% ipython --no-banner

In [1]: import numpy as np

In [2]: np.set_printoptions(precision=3, suppress=True, linewidth=120)

In [3]: def rd(a):
   ...:     return np.round(a, 3) + 0
   ...: 

In [4]: B = np.array([[0, 3], [-5, -3], [8, -3], [3, 7], [-8, 0]])

In [5]: basis = np.array([[1, 2, 1, 1, 2, 0, 0], [0, 1, 1, 0, 2, 2, 2]])

In [6]: feats = B @ basis

In [7]: print(feats)
[[  0   3   3   0   6   6   6]
 [ -5 -13  -8  -5 -16  -6  -6]
 [  8  13   5   8  10  -6  -6]
 [  3  13  10   3  20  14  14]
 [ -8 -16  -8  -8 -16   0   0]]

In [8]: print(np.unique(feats.round(6), axis=0).shape)
(5, 7)

In [9]: print(np.allclose(feats[:-1].T @ np.linalg.lstsq(feats[:-1].T, feats[-1])[0], feats[-1]))
True

In [10]: print(rd(np.trace(np.linalg.pinv(feats) @ feats)))
2.0

In [11]: Uu, s, vt = np.linalg.svd(feats)

In [12]: print(rd(s))
[50.037 22.59   0.     0.     0.   ]

In [13]: print(np.argmax(s[:-1] / (s[1:] + 1e-6)) + 1)
2

In [14]: B = Uu[:, :2] @ np.diag(s[:2]) @ vt[:2]

In [15]: print(rd(np.linalg.norm(feats - B, 2)), rd(s[2]))
0.0 0.0

In [16]: print(np.linalg.matrix_rank(B))
2

In [17]: F = np.loadtxt("out4.csv", delimiter=",")

In [18]: print(F)
[[ 0.043  0.137 -0.04  -0.002 -0.047  0.038]
 [-3.193 -3.219 -1.563  0.054  4.781 -3.264]
 [-1.242 -1.255 -0.611 -0.031  1.937 -1.249]
 [ 1.457  1.436  0.773 -0.056 -2.209  1.507]
 [-0.582 -0.61  -0.262 -0.007  0.833 -0.58 ]
 [-0.151 -0.177 -0.146  0.027  0.27  -0.15 ]
 [ 2.096  2.094  1.096  0.029 -3.153  2.056]
 [ 0.367  0.398  0.225  0.046 -0.581  0.358]
 [ 1.643  1.669  0.788 -0.064 -2.594  1.71 ]
 [-1.804 -1.799 -0.917  0.015  2.668 -1.722]
 [-1.739 -1.702 -0.857 -0.022  2.696 -1.668]
 [-1.66  -1.736 -0.856 -0.035  2.5   -1.663]
 [ 5.036  5.028  2.487  0.059 -7.5    4.927]
 [ 0.798  0.694  0.45  -0.029 -1.175  0.742]
 [-1.179 -1.119 -0.633 -0.066  1.805 -1.216]
 [-2.85  -2.922 -1.398  0.041  4.279 -2.833]
 [ 2.425  2.545  1.301  0.021 -3.786  2.499]
 [-2.794 -2.796 -1.437  0.014  4.16  -2.736]
 [ 1.572  1.62   0.799 -0.014 -2.454  1.619]
 [-1.018 -0.954 -0.37  -0.039  1.403 -0.905]
 [-4.36  -4.328 -2.208  0.121  6.647 -4.428]
 [ 0.666  0.558  0.309 -0.063 -0.899  0.596]
 [ 0.617  0.534  0.207 -0.028 -0.958  0.627]]

In [19]: P = F @ np.linalg.solve(F.T @ F, F.T)

In [20]: print(np.allclose(P @ P, P))
True

In [21]: B = F / np.linalg.norm(F, axis=1, keepdims=True)

In [22]: cov = B @ B.T

In [23]: print(rd(cov[12]))
[ 0.714 -1.    -1.     0.999 -0.999 -0.984  1.     0.998  0.999 -1.    -1.    -1.     1.     0.998 -0.999 -1.     1.
 -1.     1.    -0.998 -1.     0.997  0.995]

In [24]: print(rd(np.linalg.norm(B, axis=1)))
[1. 1. 1. 1. 1. 1. 1. 1. 1. 1. 1. 1. 1. 1. 1. 1. 1. 1. 1. 1. 1. 1. 1.]

In [25]: print(rd(np.degrees(np.arccos(np.clip(cov[12, 4], -1, 1)))))
177.814

In [26]: data = np.load("m.npy")

In [27]: print(data)
[[ 8 -1 -1]
 [-2  3  1]
 [-2  0  3]]

In [28]: rng = np.random.default_rng(66)

In [29]: z = rng.permutation(3)

In [30]: print(z)
[0 1 2]

In [31]: B = data[z][:, z]

In [32]: print(np.allclose(B, data))
True

In [33]: z = rng.permutation(3)

In [34]: B = data[:, z] * rng.choice([-1, 1], 3)

In [35]: print(B)
[[-1  8 -1]
 [ 3 -2  1]
 [ 0 -2  3]]

In [36]: Uu, _, vt = np.linalg.svd(data.T @ B)

In [37]: print(rd(np.linalg.lstsq(data, B)[0]))
[[0. 1. 0.]
 [1. 0. 0.]
 [0. 0. 1.]]

In [38]: print(rd(Uu @ vt))
[[0. 1. 0.]
 [1. 0. 0.]
 [0. 0. 1.]]

In [39]: P = np.triu(np.array([[5, 2, 3], [5, 4, 5], [1, 2, 3]]), 1) + np.eye(3)

In [40]: B = P @ data @ np.linalg.inv(P)

In [41]: print(rd(np.poly(B)))
[  1. -14.  53. -62.]

In [42]: print(rd(np.linalg.det(B)))
62.0

In [43]: print(np.trace(B), np.trace(data))
14.0 14

In [44]: print(P @ data - data @ P)
[[-10. -10.  -8.]
 [-10.   4.   6.]
 [  0.   4.   6.]]

In [45]: f = np.array([0, 3, 3, 3, -2, -1])

In [46]: M = np.outer(rng.normal(size=10), f) + 0.3 * rng.normal(size=(10, 6))

In [47]: print(rd(M))
[[ 0.322 -4.025 -3.995 -4.346  2.676  2.067]
 [-0.022 -4.775 -4.537 -4.358  3.416  1.342]
 [-0.354  1.188  1.488  0.902 -0.539 -0.703]
 [-0.068  3.845  3.053  3.359 -2.443 -0.944]
 [-0.203  1.402  1.078  1.619 -1.041 -0.826]
 [ 0.078  0.224  1.334  0.993 -0.471 -0.25 ]
 [ 0.368  0.894  0.82   0.707 -0.523  0.189]
 [-0.321 -0.12  -0.325 -0.249  0.698  0.325]
 [-0.319  2.878  2.461  2.95  -2.266 -0.545]
 [ 0.112 -3.114 -1.941 -2.518  1.324  1.111]]

In [48]: w1 = np.array([[-2, -2, -2, 3, 0, -5],
    ...:     [-2, -2, 4, 5, -5, -4],
    ...:     [0, 1, 3, 2, -4, 5],
    ...:     [-1, 5, 0, -4, 3, -3],
    ...:     [4, 3, -2, 5, -2, -3],
    ...:     [-4, 1, -2, 4, 5, 4]])

In [49]: c = np.array([1, 0, 1, 2, 1, 0])

In [50]: act = np.maximum(M @ w1 + c, 0)

In [51]: print((act > 0).astype(int))
[[1 0 0 1 1 1]
 [1 0 0 1 1 1]
 [0 1 1 1 0 1]
 [0 1 1 0 0 0]
 [0 1 1 0 0 0]
 [0 1 1 0 0 1]
 [0 1 1 1 0 0]
 [1 1 0 1 1 1]
 [0 1 1 0 0 0]
 [1 0 0 1 1 1]]

In [52]: print((act > 0).mean(axis=0))
[0.4 0.7 0.6 0.6 0.4 0.6]

In [53]: basis = np.array([[-9, 0, -4],
    ...:     [-4, -5, -6],
    ...:     [-7, 3, 4],
    ...:     [-5, -6, -9],
    ...:     [3, -1, 6],
    ...:     [9, -2, 3]])

In [54]: print(w1 @ basis)
[[ -20   -4  -30]
 [ -78    5  -51]
 [  -2  -14  -21]
 [  -9    2   19]
 [ -92  -43 -108]
 [  77  -48    8]]

In [55]: print((act @ basis).round(6).argmax(axis=1))
[2 2 2 2 2 2 1 1 2 2]

In [56]: P = M @ np.linalg.solve(M.T @ M, M.T)

In [57]: print(rd(P @ M[:, 1]))
[-4.025 -4.775  1.188  3.845  1.402  0.224  0.894 -0.12   2.878 -3.114]

In [58]: print(rd(np.linalg.eigvalsh(P)))
[0. 0. 0. 0. 1. 1. 1. 1. 1. 1.]

In [59]: print(rd(np.diag(P)))
[0.643 0.598 0.759 0.289 0.306 0.734 0.49  0.771 0.754 0.657]

In [60]: print(rd(np.trace(P)))
6.0

In [61]: Q, R = np.linalg.qr(M)

In [62]: print(rd(Q.T @ Q))
[[1. 0. 0. 0. 0. 0.]
 [0. 1. 0. 0. 0. 0.]
 [0. 0. 1. 0. 0. 0.]
 [0. 0. 0. 1. 0. 0.]
 [0. 0. 0. 0. 1. 0.]
 [0. 0. 0. 0. 0. 1.]]

In [63]: print(np.trace(Q @ Q.T))
6.0

In [64]: B = np.c_[M[:, :5] @ np.array([[1, 5, 5, 2, 4],
    ...:     [2, 3, 2, 1, 0],
    ...:     [0, 2, 5, 5, 1],
    ...:     [5, 4, 2, 2, 0],
    ...:     [4, 2, 0, 5, 5]]), np.array([0, 0, 0, 0, 0, 1, 1, 0, -1, 2])]

In [65]: print(rd(B))
[[-18.752 -30.487 -35.107 -18.666  10.672   0.   ]
 [-17.701 -34.111 -41.063 -19.144  12.453   0.   ]
 [  4.376   7.3     9.848   7.028  -2.623   0.   ]
 [ 14.646  25.852  29.332  13.473  -9.437   0.   ]
 [  6.532   9.742  10.417   4.418  -4.939   0.   ]
 [  3.607   6.761   9.494   6.678  -0.71    1.   ]
 [  3.6     7.946   9.144   4.53   -0.322   1.   ]
 [  0.986  -2.217  -3.971   0.602   1.878   0.   ]
 [ 11.125  19.232  22.368   9.118 -10.141  -1.   ]
 [-13.413 -20.088 -20.408 -11.012   5.126   2.   ]]

In [66]: print(np.linalg.matrix_rank(B))
6

In [67]: print(rd(np.linalg.norm(np.linalg.qr(M)[0].T @ B, axis=0) ** 2 / ((B ** 2).sum(axis=0) + 1e-12)))
[1.    1.    1.    1.    1.    0.684]

In [68]: x0 = np.array([-2, 0, -2, 2, -1, 0])

In [69]: y = B @ x0

In [70]: print(rd(np.linalg.lstsq(B, y)[0]))
[-2.  0. -2.  2. -1.  0.]

In [71]: y = y + 0.05 * rng.normal(size=10)

In [72]: print(rd(y))
[ 59.814  66.888 -11.803 -51.63  -20.059 -12.125 -16.168   5.375 -38.62   40.491]

In [73]: c, *_ = np.linalg.lstsq(B, y)

In [74]: print(c.round())
[-2. -0. -2.  2. -1.  0.]

In [75]: A = np.load("test6.npy")

In [76]: print(rd(A))
[[-0.149  0.563 -0.148 -0.128 -0.349 -0.564 -0.427]
 [ 0.248 -0.348 -0.301  0.257  0.243  0.043 -0.774]
 [-0.297  0.182 -0.076 -0.716  0.332  0.43  -0.256]
 [ 0.099 -0.375  0.442 -0.295 -0.679  0.176 -0.273]
 [-0.496 -0.327 -0.684  0.026 -0.382  0.102  0.149]
 [ 0.644 -0.157 -0.393 -0.523 -0.014 -0.275  0.237]
 [-0.397 -0.506  0.251 -0.211  0.318 -0.615 -0.001]]

In [77]: Q, R = np.linalg.qr(A)

In [78]: print(rd(Q))
[[-0.149  0.563 -0.148 -0.128 -0.349 -0.564 -0.427]
 [ 0.248 -0.348 -0.301  0.257  0.243  0.043 -0.774]
 [-0.297  0.182 -0.076 -0.716  0.332  0.43  -0.256]
 [ 0.099 -0.375  0.442 -0.295 -0.679  0.176 -0.273]
 [-0.496 -0.327 -0.684  0.026 -0.382  0.102  0.149]
 [ 0.644 -0.157 -0.393 -0.523 -0.014 -0.275  0.237]
 [-0.397 -0.506  0.251 -0.211  0.318 -0.615 -0.001]]

In [79]: print(rd(R))
[[1. 0. 0. 0. 0. 0. 0.]
 [0. 1. 0. 0. 0. 0. 0.]
 [0. 0. 1. 0. 0. 0. 0.]
 [0. 0. 0. 1. 0. 0. 0.]
 [0. 0. 0. 0. 1. 0. 0.]
 [0. 0. 0. 0. 0. 1. 0.]
 [0. 0. 0. 0. 0. 0. 1.]]

In [80]: print(rd(np.abs(np.linalg.eigvals(A)).max()))
1.0

In [81]: print(rd(np.sort(np.abs(np.linalg.eigvals(A)))))
[1. 1. 1. 1. 1. 1. 1.]

In [82]: np.linalg.determinant(A)
AttributeError: module 'numpy.linalg' has no attribute 'determinant'


In [83]: print(rd(np.trace(A)))
-1.527

In [84]: print(np.allclose(A @ A.T, A.T @ A))
True

In [85]: arr = np.load("run19.npy")

In [86]: print(arr)
[[0 0 0]
 [0 0 0]
 [0 1 5]
 [0 0 0]
 [0 0 0]
 [0 0 0]
 [0 0 0]
 [0 0 0]
 [0 1 5]
 [3 4 0]
 [0 0 2]
 [3 5 3]
 [0 0 0]
 [0 0 0]
 [3 4 2]
 [0 0 2]
 [0 0 0]
 [3 4 0]
 [3 4 2]
 [3 4 0]
 [0 0 0]
 [0 0 0]
 [3 4 0]
 [0 0 0]
 [0 1 3]
 [0 0 0]
 [0 0 0]
 [0 0 0]
 [0 0 0]
 [0 0 2]
 [0 1 5]
 [0 0 2]]

In [87]: Uu, s, vt = np.linalg.svd(arr)

In [88]: print(np.argmax(s[:-1] / (s[1:] + 1e-6)) + 1)
2

In [89]: B = Uu[:, :2] @ np.diag(s[:2]) @ vt[:2]

In [90]: print(rd(np.abs(arr - B).max()))
0.222

In [91]: print(rd(np.linalg.norm(arr - B, 2)), rd(s[2]))
0.662 0.662

In [92]: print(rd(np.linalg.norm(arr - B) / np.linalg.norm(arr)))
0.038

In [93]: print(np.linalg.matrix_rank(B))
2
